% ipython --no-banner

In [1]: import numpy as np

In [2]: np.set_printoptions(suppress=True, linewidth=100)

In [3]: def tidy(a):
   ...:     return np.round(a, 2) + 0
   ...: 

In [4]: K = np.loadtxt("test16.csv", delimiter=",")

In [5]: K
Out[5]: 
array([[-0.9,  3. ,  0. ],
       [-3. , -2.9, -1. ],
       [-1. ,  3. ,  0.1]])

In [6]: tidy(np.abs(np.linalg.eigvals(K)).max())
Out[6]: np.float64(3.82)

In [7]: K.inv()
---------------------------------------------------------------------------
AttributeError                            Traceback (most recent call last)
Cell In[7], line 1
----> 1 K.inv()

AttributeError: 'numpy.ndarray' object has no attribute 'inv'

In [8]: tidy(np.sort(np.abs(np.linalg.eigvals(K))))
Out[8]: array([0.1 , 3.82, 3.82])

In [9]: (K - K.T) / 2
Out[9]: 
array([[ 0. ,  3. ,  0.5],
       [-3. ,  0. , -2. ],
       [-0.5,  2. ,  0. ]])

In [10]: tidy(np.linalg.matrix_power(K, 4))
Out[10]: 
array([[ -49.68,  168.49,    1.62],
       [-169.03, -160.39,  -55.62],
       [ -49.68,  168.49,    1.62]])

In [11]: (K + K.T) / 2
Out[11]: 
array([[-0.9,  0. , -0.5],
       [ 0. , -2.9,  1. ],
       [-0.5,  1. ,  0.1]])

In [12]: tidy(np.abs(np.linalg.svd(K)[2][-1]))
Out[12]: array([0.23, 0.09, 0.97])

In [13]: np.argsort(-np.linalg.norm(K, axis=0).round(6), kind="stable")[:3]
Out[13]: array([1, 0, 2])

In [14]: m1 = np.array([[0, 1, 0], [1, 0, 0], [0, 0, 1]])

In [15]: # 2 groups of indices that never mix

In [16]: rng = np.random.default_rng(64707)

In [17]: lab = rng.permutation(3)

In [18]: lab
Out[18]: array([2, 1, 0])

In [19]: other = m1[lab][:, lab]

In [20]: np.diag(other)
Out[20]: array([1, 0, 0])

In [21]: other
Out[21]: 
array([[1, 0, 0],
       [0, 0, 1],
       [0, 1, 0]])

In [22]: tidy(np.sort(np.abs(np.linalg.eigvals(other))))
Out[22]: array([1., 1., 1.])

In [23]: other = m1 / np.linalg.norm(m1, axis=1, keepdims=True)

In [24]: cov = other @ other.T

In [25]: cov
Out[25]: 
array([[1., 0., 0.],
       [0., 1., 0.],
       [0., 0., 1.]])

In [26]: tidy(np.linalg.norm(other, axis=1))
Out[26]: array([1., 1., 1.])

In [27]: np.argwhere(np.triu(np.abs(cov) > 0.95, 1))
Out[27]: array([], shape=(0, 2), dtype=int64)

In [28]: W1 = np.array([[3, 2, 2, 0], [0, 1, 2, 0], [2, 1, 3, 1]])

In [29]: b = np.array([-2, 1, -1, 0])

In [30]: H = np.maximum(m1 @ W1 + b, 0)

In [31]: tidy((H > 0).mean(axis=0))
Out[31]: array([0.33, 1.  , 1.  , 0.33])

In [32]: np.linalg.matrix_rank(H)
Out[32]: np.int64(3)

In [33]: cent = np.array([[3, 6, 6], [-6, -4, -6], [6, 1, -4], [6, 0, -1]])

In [34]: (H @ cent).round(6).argmax(axis=1)
Out[34]: array([0, 1, 0])

In [35]: np.kron(np.eye(2, dtype=int), m1)
Out[35]: 
array([[0, 1, 0, 0, 0, 0],
       [1, 0, 0, 0, 0, 0],
       [0, 0, 1, 0, 0, 0],
       [0, 0, 0, 0, 1, 0],
       [0, 0, 0, 1, 0, 0],
       [0, 0, 0, 0, 0, 1]])

In [36]: np.einsum("ij,ji->", m1, m1)
Out[36]: np.int64(3)

In [37]: tidy(np.linalg.det(2 * m1)), tidy(np.linalg.det(m1))
Out[37]: (np.float64(-8.0), np.float64(-1.0))

In [38]: tidy(np.linalg.det(m1.T))
Out[38]: np.float64(-1.0)

In [39]: tidy(np.linalg.eigvals(m1).sum().real)
Out[39]: np.float64(1.0)

In [40]: x0 = np.array([1, 0, 3])

In [41]: target = m1 @ x0

In [42]: target
Out[42]: array([0, 1, 3])

In [43]: tidy(np.linalg.solve(m1, target))
Out[43]: array([1., 0., 3.])

In [44]: A = np.array([[-2, -2], [-3, 3], [0, -3]])

In [45]: A
Out[45]: 
array([[-2, -2],
       [-3,  3],
       [ 0, -3]])

In [46]: np.linalg.norm(A, axis=1).argmax()
Out[46]: np.int64(1)

In [47]: tidy(np.linalg.norm(A, axis=1))
Out[47]: array([2.83, 4.24, 3.  ])

In [48]: A[2] @ A[1]
Out[48]: np.int64(-9)

In [49]: u, r1 = A[2], A[0]

In [50]: u @ u
Out[50]: np.int64(9)

In [51]: p = (u @ r1) / (u @ u) * u

In [52]: (r1 - p) @ u
Out[52]: np.float64(0.0)

In [53]: tidy(np.linalg.norm(u + r1) ** 2 + np.linalg.norm(u - r1) ** 2)
Out[53]: np.float64(34.0)

In [54]: other = A / np.linalg.norm(A, axis=1)
---------------------------------------------------------------------------
ValueError                                Traceback (most recent call last)
Cell In[54], line 1
----> 1 other = A / np.linalg.norm(A, axis=1)

ValueError: operands could not be broadcast together with shapes (3,2) (3,) 

In [55]: other = A / np.linalg.norm(A, axis=1, keepdims=True)

In [56]: cov = other @ other.T

In [57]: tidy(np.linalg.norm(other, axis=1))
Out[57]: array([1., 1., 1.])

In [58]: (np.abs(cov) > 0.9).astype(int)
Out[58]: 
array([[1, 0, 0],
       [0, 1, 0],
       [0, 0, 1]])

In [59]: W0 = np.load("arr.npy")

In [60]: W0
Out[60]: 
array([[0, 0, 0, 0],
       [0, 3, 0, 0],
       [0, 0, 0, 2],
       [1, 0, 0, 0]])

In [61]: # 2 groups of indices that never mix

In [62]: P = np.triu(np.array([[2, 0, 2, 0], [-2, -1, 2, 2], [1, -2, 2, 0], [-2, -2, -2, -2]]), 1) + np.eye(4)

In [63]: other = P @ W0 @ np.linalg.inv(P)

In [64]: other
Out[64]: 
array([[  0.,   0.,   0.,   4.],
       [  2.,   3., -10.,  -2.],
       [  0.,   0.,   0.,   2.],
       [  1.,   0.,  -2.,   0.]])

In [65]: np.linalg.matrix_rank(other)
Out[65]: np.int64(3)

In [66]: P @ W0 - W0 @ P
Out[66]: 
array([[ 0.,  0.,  0.,  4.],
       [ 2.,  0., -6., -2.],
       [ 0.,  0.,  0.,  0.],
       [ 0.,  0., -2.,  0.]])

In [67]: tidy(np.poly(other))
Out[67]: array([ 1., -3.,  0.,  0.,  0.])

In [68]: Uu, sig, VT = np.linalg.svd(W0)

In [69]: vecs = VT[:(sig > 1e-8).sum()]

In [70]: x0 = W0[3] + 5 * W0[1] + rng.integers(2) * np.eye(4)[3]

In [71]: x0
Out[71]: array([ 1., 15.,  0.,  0.])

In [72]: np.allclose(vecs.T @ vecs @ x0, x0)
Out[72]: True

In [73]: tidy(np.linalg.norm(x0 - vecs.T @ vecs @ x0))
Out[73]: np.float64(0.0)

In [74]: other = np.array([[0, -3, -3], [-2, 1, 3]])

In [75]: cent = np.kron(other, W0)

In [76]: cent
Out[76]: 
array([[ 0,  0,  0,  0,  0,  0,  0,  0,  0,  0,  0,  0],
       [ 0,  0,  0,  0,  0, -9,  0,  0,  0, -9,  0,  0],
       [ 0,  0,  0,  0,  0,  0,  0, -6,  0,  0,  0, -6],
       [ 0,  0,  0,  0, -3,  0,  0,  0, -3,  0,  0,  0],
       [ 0,  0,  0,  0,  0,  0,  0,  0,  0,  0,  0,  0],
       [ 0, -6,  0,  0,  0,  3,  0,  0,  0,  9,  0,  0],
       [ 0,  0,  0, -4,  0,  0,  0,  2,  0,  0,  0,  6],
       [-2,  0,  0,  0,  1,  0,  0,  0,  3,  0,  0,  0]])

In [77]: cent.shape
Out[77]: (8, 12)

In [78]: np.linalg.matrix_rank(cent)
Out[78]: np.int64(6)

In [79]: data = np.array([[2, -2, -2, 2], [-2, 2, -2, -2], [-2, -2, 2, -2], [2, -2, -2, 2]])

In [80]: data
Out[80]: 
array([[ 2, -2, -2,  2],
       [-2,  2, -2, -2],
       [-2, -2,  2, -2],
       [ 2, -2, -2,  2]])

In [81]: # rows 0 and 3 are equal

In [82]: tidy(np.linalg.eigvalsh(data).min())
Out[82]: np.float64(-2.47)

In [83]: try:
    ...:     np.linalg.cholesky(data)
    ...: except np.linalg.LinAlgError as e:
    ...:     print("failed:", e)
    ...: 
failed: Matrix is not positive definite

In [84]: other = data[0, 0] * data[1:] - np.outer(data[1:, 0], data[0])

In [85]: other
Out[85]: 
array([[ 0,  0, -8,  0],
       [ 0, -8,  0,  0],
       [ 0,  0,  0,  0]])

In [86]: np.linalg.matrix_rank(other), np.linalg.matrix_rank(data)
Out[86]: (np.int64(2), np.int64(3))

In [87]: ev, vecs = np.linalg.eigh(data)

In [88]: x0 = np.array([2, 1, 1, 1])

In [89]: x0 @ data @ x0
Out[89]: np.int64(-6)

In [90]: tidy(vecs * np.abs(ev) @ vecs.T)
Out[90]: 
array([[ 2.68, -0.89, -0.89,  2.68],
       [-0.89,  3.79, -0.21, -0.89],
       [-0.89, -0.21,  3.79, -0.89],
       [ 2.68, -0.89, -0.89,  2.68]])

In [91]: tidy(vecs * np.maximum(ev, 0) @ vecs.T)
Out[91]: 
array([[ 2.34, -1.45, -1.45,  2.34],
       [-1.45,  2.89, -1.11, -1.45],
       [-1.45, -1.11,  2.89, -1.45],
       [ 2.34, -1.45, -1.45,  2.34]])

In [92]: tidy(x0 @ data @ x0 / (x0 @ x0)), tidy(ev[0]), tidy(ev[-1])
Out[92]: (np.float64(-0.86), np.float64(-2.47), np.float64(6.47))

In [93]: ev, vecs = np.linalg.eigh(data)

In [94]: tidy(np.linalg.svd(data, compute_uv=False))
Out[94]: array([6.47, 4.  , 2.47, 0.  ])

In [95]: tidy(np.linalg.eigvalsh(data + -2 * np.eye(4)))
Out[95]: array([-4.47, -2.  ,  2.  ,  4.47])

In [96]: tidy(vecs.T @ data @ vecs)
Out[96]: 
array([[-2.47,  0.  ,  0.  ,  0.  ],
       [ 0.  ,  0.  ,  0.  ,  0.  ],
       [ 0.  ,  0.  ,  4.  ,  0.  ],
       [ 0.  ,  0.  ,  0.  ,  6.47]])

In [97]: np.linalg.lstsq(data[:-1].T, data[-1])[2]
Out[97]: np.int32(3)

In [98]: tidy(np.trace(np.linalg.pinv(data) @ data))
Out[98]: np.float64(3.0)

In [99]: np.unique(data.round(6), axis=0).shape
Out[99]: (3, 4)

In [100]: feats = np.loadtxt("data.csv", delimiter=",")

In [101]: feats
Out[101]: 
array([[14.93,  3.08, 12.04],
       [14.96,  2.96, 12.05],
       [15.03,  2.94, 11.89]])

In [102]: x0 = np.array([0, 1, 1])

In [103]: target = feats @ x0

In [104]: tidy(target)
Out[104]: array([15.12, 15.01, 14.83])

In [105]: tidy(np.linalg.solve(feats, feats[:, 2]))
Out[105]: array([0., 0., 1.])

In [106]: tidy(np.linalg.solve(feats, target + feats[:, 0]))
Out[106]: array([1., 1., 1.])

In [107]: tidy(np.linalg.solve(feats, 3 * target))
Out[107]: array([0., 3., 3.])

In [108]: P = np.triu(np.array([[0, 2, 0], [2, 2, 1], [2, 1, 0]]), 1) + np.eye(3)

In [109]: other = P @ feats @ np.linalg.inv(P)

In [110]: tidy(np.linalg.det(other))
Out[110]: np.float64(0.4)

In [111]: np.linalg.matrix_rank(other)
Out[111]: np.int64(3)

In [112]: tidy(other)
Out[112]: 
array([[ 44.85, -80.7 , 116.84],
       [ 29.99, -54.08,  78.02],
       [ 15.03, -27.12,  39.01]])

In [113]: tidy(np.poly(other))
Out[113]: array([  1.  , -29.78,  -5.56,  -0.4 ])

In [114]: np.linalg.cond(other) > 100
Out[114]: np.True_

In [115]: Uu, sig, VT = np.linalg.svd(feats)

In [116]: tidy(sig)
Out[116]: array([33.63,  0.16,  0.07])

In [117]: other = Uu[:, :1] @ np.diag(sig[:1]) @ VT[:1]

In [118]: tidy(np.linalg.norm(feats - other) / np.linalg.norm(feats))
Out[118]: np.float64(0.01)

In [119]: J = np.load("w.npy")

In [120]: J
Out[120]: 
array([[1, 1],
       [2, 3],
       [1, 2],
       [1, 3]])

In [121]: x0 = np.array([-2, 3])

In [122]: target = J @ x0

In [123]: b, lr = np.zeros(2), 1 / np.linalg.norm(J, 2) ** 2

In [124]: for i in range(30):
     ...:     b -= lr * J.T @ (J @ b - target)
     ...:     if i % 5 == 0: print(i, round(np.linalg.norm(J @ b - target), 2))
     ...: 
0 2.37
5 2.15
10 1.94
15 1.76
20 1.59
25 1.44

In [125]: tidy(np.linalg.cond(J))
Out[125]: np.float64(7.14)

In [126]: arr = np.load("m.npy")

In [127]: arr
Out[127]: 
array([[ 2.7 , -0.5 ,  1.3 ],
       [-1.5 ,  0.1 , -0.7 ],
       [-1.5 ,  0.13, -0.63],
       [-0.8 ,  0.4 ,  0.5 ]])

In [128]: x0 = np.array([8, 0, 3])

In [129]: target = arr @ x0

In [130]: target
Out[130]: array([ 25.5 , -14.1 , -13.89,  -4.9 ])

In [131]: tidy(np.linalg.lstsq(arr, target)[0])
Out[131]: array([8., 0., 3.])

In [132]: tidy(np.linalg.pinv(arr) @ arr)
Out[132]: 
array([[1., 0., 0.],
       [0., 1., 0.],
       [0., 0., 1.]])

In [133]: target = target + 0.3 * rng.normal(size=4)

In [134]: tidy(target)
Out[134]: array([ 25.58, -13.69, -14.23,  -4.59])

In [135]: b, *_ = np.linalg.lstsq(arr, target)

In [136]: b.round()
Out[136]: array([ 8., -0.,  3.])

In [137]: [round(float(np.linalg.norm(np.linalg.solve(arr.T @ arr + lam * np.eye(3), arr.T @ target))), 2) for lam in (0, 1, 10, 100)]
Out[137]: [8.48, 7.92, 5.06, 1.1]

In [138]: P = arr @ np.linalg.solve(arr.T @ arr, arr.T)

In [139]: tidy(np.diag(P))
Out[139]: array([1.  , 0.53, 0.47, 1.  ])

In [140]: tidy(P)
Out[140]: 
array([[ 1.  ,  0.  ,  0.  ,  0.  ],
       [ 0.  ,  0.53,  0.5 , -0.04],
       [ 0.  ,  0.5 ,  0.47,  0.04],
       [ 0.  , -0.04,  0.04,  1.  ]])

In [141]: tidy((np.eye(4) - P) @ arr)
Out[141]: 
array([[0., 0., 0.],
       [0., 0., 0.],
       [0., 0., 0.],
       [0., 0., 0.]])

In [142]: tidy(np.trace(P))
Out[142]: np.float64(3.0)
